$ ipython --no-banner

In [1]: import numpy as np

In [2]: np.set_printoptions(precision=4, suppress=True, linewidth=140)

In [3]: rng = np.random.default_rng(9452)

In [4]: data = (rng.random((6, 6)) < 0.3) + np.eye(6)

In [5]: data /= data.sum(axis=1, keepdims=True)

In [6]: data
Out[6]: 
array([[0.3333, 0.    , 0.    , 0.3333, 0.    , 0.3333],
       [0.    , 0.6667, 0.    , 0.    , 0.    , 0.3333],
       [0.2   , 0.2   , 0.4   , 0.    , 0.    , 0.2   ],
       [0.    , 0.25  , 0.    , 0.5   , 0.    , 0.25  ],
       [0.    , 0.    , 0.    , 0.    , 1.    , 0.    ],
       [0.25  , 0.    , 0.    , 0.25  , 0.    , 0.5   ]])

In [7]: x = np.array([-3, -4, -2, -1, 1, 3])

In [8]: np.einsum("ij,j->i", data, x)
Out[8]: array([-0.3333, -1.6667, -1.6   , -0.75  ,  1.    ,  0.5   ])

In [9]: np.sign((data @ x).round(6))
Out[9]: array([-1., -1., -1., -1.,  1.,  1.])

In [10]: np.linalg.norm(data @ x) <= np.linalg.norm(data, 2) * np.linalg.norm(x) + 1e-9
Out[10]: np.True_

In [11]: data @ x
Out[11]: array([-0.3333, -1.6667, -1.6   , -0.75  ,  1.    ,  0.5   ])

In [12]: data @ np.ones(6)
Out[12]: array([1., 1., 1., 1., 1., 1.])

In [13]: round(np.linalg.det(data), 4)
Out[13]: np.float64(0.0111)

In [14]: (np.linalg.matrix_power((data != 0) + (data.T != 0) + np.eye(6), 6) > 0).astype(int)
Out[14]: 
array([[1, 1, 1, 1, 0, 1],
       [1, 1, 1, 1, 0, 1],
       [1, 1, 1, 1, 0, 1],
       [1, 1, 1, 1, 0, 1],
       [0, 0, 0, 0, 1, 0],
       [1, 1, 1, 1, 0, 1]])

In [15]: u = np.array([-3, 2, 2, 1, -5, -1])

In [16]: B = data + np.outer(u, np.eye(6)[1])

In [17]: np.linalg.matrix_rank(np.linalg.inv(B) - np.linalg.inv(data), tol=1e-8)
Out[17]: np.int64(1)

In [18]: B
Out[18]: 
array([[ 0.3333, -3.    ,  0.    ,  0.3333,  0.    ,  0.3333],
       [ 0.    ,  2.6667,  0.    ,  0.    ,  0.    ,  0.3333],
       [ 0.2   ,  2.2   ,  0.4   ,  0.    ,  0.    ,  0.2   ],
       [ 0.    ,  1.25  ,  0.    ,  0.5   ,  0.    ,  0.25  ],
       [ 0.    , -5.    ,  0.    ,  0.    ,  1.    ,  0.    ],
       [ 0.25  , -1.    ,  0.    ,  0.25  ,  0.    ,  0.5   ]])

In [19]: round(float(np.linalg.det(B) / np.linalg.det(data)), 4), round(1 + np.linalg.solve(data, u)[1], 4)
Out[19]: (1.5, np.float64(1.5))

In [20]: J = np.load("data.npy")

In [21]: J
Out[21]: 
array([[-0.0833, -0.0207,  0.0138, -0.5502, -0.4518, -0.0512,  0.3699,  0.019 , -0.1365,  0.1424,  0.3296,  0.1503, -0.0214, -0.3465,
        -0.2337,  0.0228],
       [ 0.3957, -0.1339, -0.2474, -0.2059, -0.0033, -0.103 , -0.1695,  0.2577,  0.5721,  0.4211, -0.1759,  0.1486, -0.0244,  0.0419,
        -0.1822, -0.1513],
       [ 0.4374,  0.3405, -0.1105,  0.1714, -0.2634, -0.0114, -0.1269,  0.3047, -0.3272, -0.1527, -0.0116,  0.0066, -0.4234,  0.1164,
        -0.2827,  0.2634],
       [ 0.1875,  0.3975,  0.3409,  0.1518, -0.0914, -0.06  ,  0.3411,  0.1003,  0.3384, -0.0931,  0.1452, -0.2398, -0.202 , -0.1153,
         0.239 , -0.465 ],
       [-0.125 , -0.3047,  0.0763,  0.1253, -0.0893, -0.129 , -0.4464, -0.0728, -0.1004, -0.0678, -0.0445, -0.3175, -0.2437, -0.4436,
        -0.3385, -0.3907],
       [-0.3957,  0.5147,  0.1233,  0.2938,  0.0559, -0.23  , -0.1886, -0.0195,  0.0732,  0.4957,  0.1489,  0.1625,  0.0793, -0.0905,
        -0.2336,  0.1276],
       [-0.2083, -0.0636,  0.2713, -0.0353, -0.0502,  0.5454, -0.2918,  0.1351,  0.3106, -0.1741,  0.1665,  0.4156, -0.3391, -0.0899,
         0.0964,  0.1213],
       [ 0.0417,  0.4268, -0.0437, -0.4662, -0.1268,  0.2492, -0.4068, -0.406 , -0.0352,  0.0006,  0.0105, -0.2006,  0.0801,  0.2976,
        -0.0079, -0.2273],
       [-0.2708, -0.1088, -0.0203, -0.0609, -0.1561,  0.0918, -0.1551,  0.6611, -0.0626,  0.128 ,  0.2776, -0.4385,  0.1831,  0.2689,
         0.1451, -0.0192],
       [-0.1041, -0.1627, -0.464 ,  0.2436, -0.2056, -0.2065, -0.0196, -0.2355,  0.0308, -0.0075,  0.4805,  0.2228, -0.2661,  0.3166,
         0.1716, -0.2554],
       [-0.3957,  0.1339, -0.2754,  0.1095, -0.1394,  0.2052,  0.2913,  0.1273,  0.1713, -0.3111, -0.3374,  0.0683,  0.0985,  0.1812,
        -0.4728, -0.2536],
       [ 0.1041,  0.1389, -0.493 ,  0.1221,  0.3438,  0.5411,  0.1306,  0.0113, -0.1201,  0.2187,  0.2045, -0.1568, -0.0194, -0.386 ,
         0.0163, -0.0739],
       [-0.1666, -0.0889,  0.1222, -0.0286, -0.0715,  0.16  ,  0.1687,  0.017 , -0.3506,  0.5084, -0.4397,  0.0833, -0.4196,  0.1814,
         0.2079, -0.2351],
       [ 0.0208,  0.0706,  0.1107, -0.2637,  0.5871, -0.1732, -0.0356,  0.2816, -0.2917, -0.1524,  0.1948,  0.3404, -0.0272,  0.1215,
        -0.1613, -0.3923],
       [ 0.1666, -0.2681,  0.3536,  0.141 ,  0.1346,  0.247 ,  0.2159, -0.2255,  0.0586,  0.2021,  0.3034, -0.1976, -0.0473,  0.3808,
        -0.5025,  0.0614],
       [-0.2916,  0.0586, -0.1638, -0.3188,  0.3409, -0.2267,  0.1176, -0.0479,  0.2436, -0.0791, -0.0174, -0.3528, -0.5461,  0.0522,
        -0.0249,  0.3276]])

In [22]: u = np.array([6, 5, 6, 0, 5, 2, 6, -8, -4, 8, -1, 7, 1, -2, -7, 7])

In [23]: B = J + np.outer(u, np.eye(16)[9])

In [24]: np.linalg.matrix_rank(np.linalg.inv(B) - np.linalg.inv(J), tol=1e-8)
Out[24]: np.int64(1)

In [25]: np.linalg.matrix_rank(B - J)
Out[25]: np.int64(1)

In [26]: round(float(np.linalg.det(B) / np.linalg.det(J)), 4), round(float(1 + np.linalg.solve(J, u)[9]), 4)
Out[26]: (2.7626, 2.7626)
